% python3 -q
>>> import numpy as np
>>> from numpy import linalg as LA
>>> np.set_printoptions(precision=3, suppress=True, linewidth=160, sign=" ")
>>> def rd(a):
...     return np.round(a, 3) + 0
... 
>>> A = np.load("a.npy")
>>> print(A)
[[-0.9 -0.2 -0.9  0.1 -1.   0.   1.7  2.  -0.5  0.9 -0.3  0.6  0.2 -0.6]
 [-1.2 -0.4  0.5 -0.1  0.4  0.4  0.8 -0.7 -0.2  0.  -0.1  0.8 -1.5 -0.6]
 [-1.4  2.1  0.  -0.5 -0.2  0.5  0.4  0.3  1.3 -0.6  1.4  0.   0.4  0.9]
 [-1.1  0.7  0.7 -1.   0.8 -0.1 -0.3  0.6  0.7  0.6  0.  -0.1 -0.6  2. ]
 [ 0.4  2.8 -1.3 -0.7 -0.2 -0.5  0.2 -0.7 -0.3  0.  -2.5 -0.5  1.7 -0.1]
 [-0.3 -0.3  0.7  1.1 -1.   0.5  1.  -1.1  1.5  1.  -0.4 -1.5  0.4 -0.1]
 [-0.1  2.6  0.2 -1.2 -0.6  1.  -0.7 -1.2 -0.4  0.8  0.4 -0.2  1.   0.1]
 [-0.7  0.7 -1.4  0.6  0.3  1.1 -2.2 -1.6  0.  -0.2 -0.5 -1.3  0.1  0.4]
 [ 2.3  0.3  0.   0.5  0.5  0.4  2.   0.4  0.5 -0.7  0.3 -0.9  0.5  0.1]
 [ 0.7 -1.   1.   0.7 -0.4 -0.4 -0.1 -1.2  2.1 -0.4 -0.9  0.4  0.  -1.1]]
>>> x0 = np.array([0, 0, 3, -2, -3, 0, 2, 2, -1, 3, 0, 1, -2, -3])
>>> print((A @ x0).argmax())
0
>>> print(rd(A @ np.ones(14)))
[ 1.1 -1.9  4.6  2.9 -1.7  1.5  1.7 -4.7  6.2 -0.6]
>>> x0 @ A
Traceback (most recent call last):
  File "<python-input-9>", line 1, in <module>
    x0 @ A
    ~~~^~~
ValueError: matmul: Input operand 1 has a mismatch in its core dimension 0, with gufunc signature (n?,k),(k,m?)->(n?,m?) (size 10 is different from 14)
>>> E = np.load("m.npy")
>>> print(rd(E))
[[ 0.25   0.     0.     0.     0.     0.     0.     0.     0.25   0.25   0.     0.25 ]
 [ 0.     0.25   0.     0.     0.     0.25   0.     0.25   0.25   0.     0.     0.   ]
 [ 0.333  0.     0.333  0.     0.     0.     0.     0.     0.     0.333  0.     0.   ]
 [ 0.     0.167  0.167  0.167  0.167  0.     0.     0.     0.167  0.167  0.     0.   ]
 [ 0.25   0.     0.     0.25   0.25   0.     0.25   0.     0.     0.     0.     0.   ]
 [ 0.     0.125  0.     0.125  0.125  0.125  0.125  0.125  0.125  0.125  0.     0.   ]
 [ 0.143  0.     0.     0.     0.143  0.     0.286  0.     0.143  0.143  0.     0.143]
 [ 0.     0.     0.     0.     0.     0.     0.25   0.25   0.     0.25   0.     0.25 ]
 [ 0.     0.     0.2    0.     0.2    0.     0.     0.     0.2    0.2    0.2    0.   ]
 [ 0.     0.333  0.     0.     0.333  0.     0.     0.     0.     0.333  0.     0.   ]
 [ 0.     0.167  0.     0.     0.167  0.     0.     0.167  0.     0.167  0.333  0.   ]
 [ 0.     0.25   0.     0.     0.     0.     0.     0.25   0.     0.     0.     0.5  ]]
>>> print(rd(np.sort(np.abs(LA.eigvals(E)))[::-1]))
[ 1.     0.603  0.398  0.398  0.349  0.349  0.314  0.314  0.294  0.143  0.143  0.044]
>>> print(rd(LA.matrix_power(E, 100)))
[[ 0.076  0.125  0.039  0.044  0.13   0.036  0.083  0.089  0.092  0.152  0.028  0.106]
 [ 0.076  0.125  0.039  0.044  0.13   0.036  0.083  0.089  0.092  0.152  0.028  0.106]
 [ 0.076  0.125  0.039  0.044  0.13   0.036  0.083  0.089  0.092  0.152  0.028  0.106]
 [ 0.076  0.125  0.039  0.044  0.13   0.036  0.083  0.089  0.092  0.152  0.028  0.106]
 [ 0.076  0.125  0.039  0.044  0.13   0.036  0.083  0.089  0.092  0.152  0.028  0.106]
 [ 0.076  0.125  0.039  0.044  0.13   0.036  0.083  0.089  0.092  0.152  0.028  0.106]
 [ 0.076  0.125  0.039  0.044  0.13   0.036  0.083  0.089  0.092  0.152  0.028  0.106]
 [ 0.076  0.125  0.039  0.044  0.13   0.036  0.083  0.089  0.092  0.152  0.028  0.106]
 [ 0.076  0.125  0.039  0.044  0.13   0.036  0.083  0.089  0.092  0.152  0.028  0.106]
 [ 0.076  0.125  0.039  0.044  0.13   0.036  0.083  0.089  0.092  0.152  0.028  0.106]
 [ 0.076  0.125  0.039  0.044  0.13   0.036  0.083  0.089  0.092  0.152  0.028  0.106]
 [ 0.076  0.125  0.039  0.044  0.13   0.036  0.083  0.089  0.092  0.152  0.028  0.106]]
>>> pr = np.eye(12)[3]
>>> for _ in range(7):
...     pr = pr @ E
...     print(pr.round(3))
... 
[ 0.     0.167  0.167  0.167  0.167  0.     0.     0.     0.167  0.167  0.     0.   ]
[ 0.097  0.125  0.117  0.069  0.158  0.042  0.042  0.042  0.103  0.172  0.033  0.   ]
[ 0.109  0.111  0.071  0.056  0.146  0.036  0.067  0.052  0.099  0.18   0.032  0.041]
[ 0.097  0.117  0.053  0.05   0.145  0.032  0.073  0.061  0.098  0.173  0.03   0.07 ]
[ 0.089  0.122  0.046  0.049  0.141  0.033  0.076  0.071  0.096  0.162  0.03   0.085]
[ 0.084  0.123  0.043  0.048  0.137  0.035  0.079  0.079  0.095  0.157  0.029  0.093]
[ 0.081  0.123  0.041  0.046  0.134  0.035  0.081  0.083  0.094  0.154  0.029  0.099]
>>> x0 = np.array([0, -8, -4, 8, 3, -5, 5, 8, -6, 2, -8, -9])
>>> target = E @ x0
>>> beta, lr = np.zeros(12), 1 / LA.norm(E, 2) ** 2
>>> for i in range(15):
...     beta -= lr * E.T @ (E @ beta - target)
...     if i % 5 == 0: print(i, round(LA.norm(E @ beta - target), 3))
... 
0 5.991
5 2.699
10 1.768
>>> print(rd(LA.cond(E)))
35.903
>>> print(rd(beta))
[ 0.175 -4.341 -2.181  5.331  1.47  -0.312  8.398  0.325 -6.422 -0.223 -3.865 -6.191]
>>> rng = np.random.default_rng(854)
>>> z = rng.permutation(12)
>>> out = E[:, z] * rng.choice([-1, 1], 12)
>>> print(rd(out))
[[ 0.25   0.     0.     0.    -0.25   0.     0.     0.25  -0.25   0.     0.     0.   ]
 [ 0.25   0.     0.     0.     0.     0.25   0.     0.     0.    -0.25  -0.25   0.   ]
 [ 0.     0.    -0.333  0.     0.     0.     0.     0.333 -0.333  0.     0.     0.   ]
 [ 0.167  0.    -0.167  0.     0.     0.     0.167  0.167  0.     0.    -0.167 -0.167]
 [ 0.     0.     0.    -0.25   0.     0.     0.25   0.    -0.25   0.     0.    -0.25 ]
 [ 0.125  0.     0.    -0.125  0.     0.125  0.125  0.125  0.    -0.125 -0.125 -0.125]
 [ 0.143  0.     0.    -0.286 -0.143  0.     0.143  0.143 -0.143  0.     0.     0.   ]
 [ 0.     0.     0.    -0.25  -0.25   0.     0.     0.25   0.    -0.25   0.     0.   ]
 [ 0.2    0.2   -0.2    0.     0.     0.     0.2    0.2    0.     0.     0.     0.   ]
 [ 0.     0.     0.     0.     0.     0.     0.333  0.333  0.     0.    -0.333  0.   ]
 [ 0.     0.333  0.     0.     0.     0.     0.167  0.167  0.    -0.167 -0.167  0.   ]
 [ 0.     0.     0.     0.    -0.5    0.     0.     0.     0.    -0.25  -0.25   0.   ]]
>>> left, _, Vh = LA.svd(E.T @ out)
>>> print(z)
[  8  10   2   6  11   5   4   9   0   7   1   3]
>>> print(rd(left @ Vh))
[[ 0.  0.  0.  0.  0.  0.  0.  0. -1.  0.  0.  0.]
 [ 0.  0.  0.  0.  0.  0.  0.  0.  0.  0. -1.  0.]
 [ 0.  0. -1.  0.  0.  0.  0.  0.  0.  0.  0.  0.]
 [ 0.  0.  0.  0.  0.  0.  0.  0.  0.  0.  0. -1.]
 [ 0.  0.  0.  0.  0.  0.  1.  0.  0.  0.  0.  0.]
 [ 0.  0.  0.  0.  0.  1.  0.  0.  0.  0.  0.  0.]
 [ 0.  0.  0. -1.  0.  0.  0.  0.  0.  0.  0.  0.]
 [ 0.  0.  0.  0.  0.  0.  0.  0.  0. -1.  0.  0.]
 [ 1.  0.  0.  0.  0.  0.  0.  0.  0.  0.  0.  0.]
 [ 0.  0.  0.  0.  0.  0.  0.  1.  0.  0.  0.  0.]
 [ 0.  1.  0.  0.  0.  0.  0.  0.  0.  0.  0.  0.]
 [ 0.  0.  0.  0. -1.  0.  0.  0.  0.  0.  0.  0.]]
>>> print(rd(LA.lstsq(E, out)[0]))
[[ 0.  0.  0.  0.  0.  0.  0.  0. -1.  0.  0.  0.]
 [ 0.  0.  0.  0.  0.  0.  0.  0.  0.  0. -1.  0.]
 [ 0.  0. -1.  0.  0.  0.  0.  0.  0.  0.  0.  0.]
 [ 0.  0.  0.  0.  0.  0.  0.  0.  0.  0.  0. -1.]
 [ 0.  0.  0.  0.  0.  0.  1.  0.  0.  0.  0.  0.]
 [ 0.  0.  0.  0.  0.  1.  0.  0.  0.  0.  0.  0.]
 [ 0.  0.  0. -1.  0.  0.  0.  0.  0.  0.  0.  0.]
 [ 0.  0.  0.  0.  0.  0.  0.  0.  0. -1.  0.  0.]
 [ 1.  0.  0.  0.  0.  0.  0.  0.  0.  0.  0.  0.]
 [ 0.  0.  0.  0.  0.  0.  0.  1.  0.  0.  0.  0.]
 [ 0.  1.  0.  0.  0.  0.  0.  0.  0.  0.  0.  0.]
 [ 0.  0.  0.  0. -1.  0.  0.  0.  0.  0.  0.  0.]]
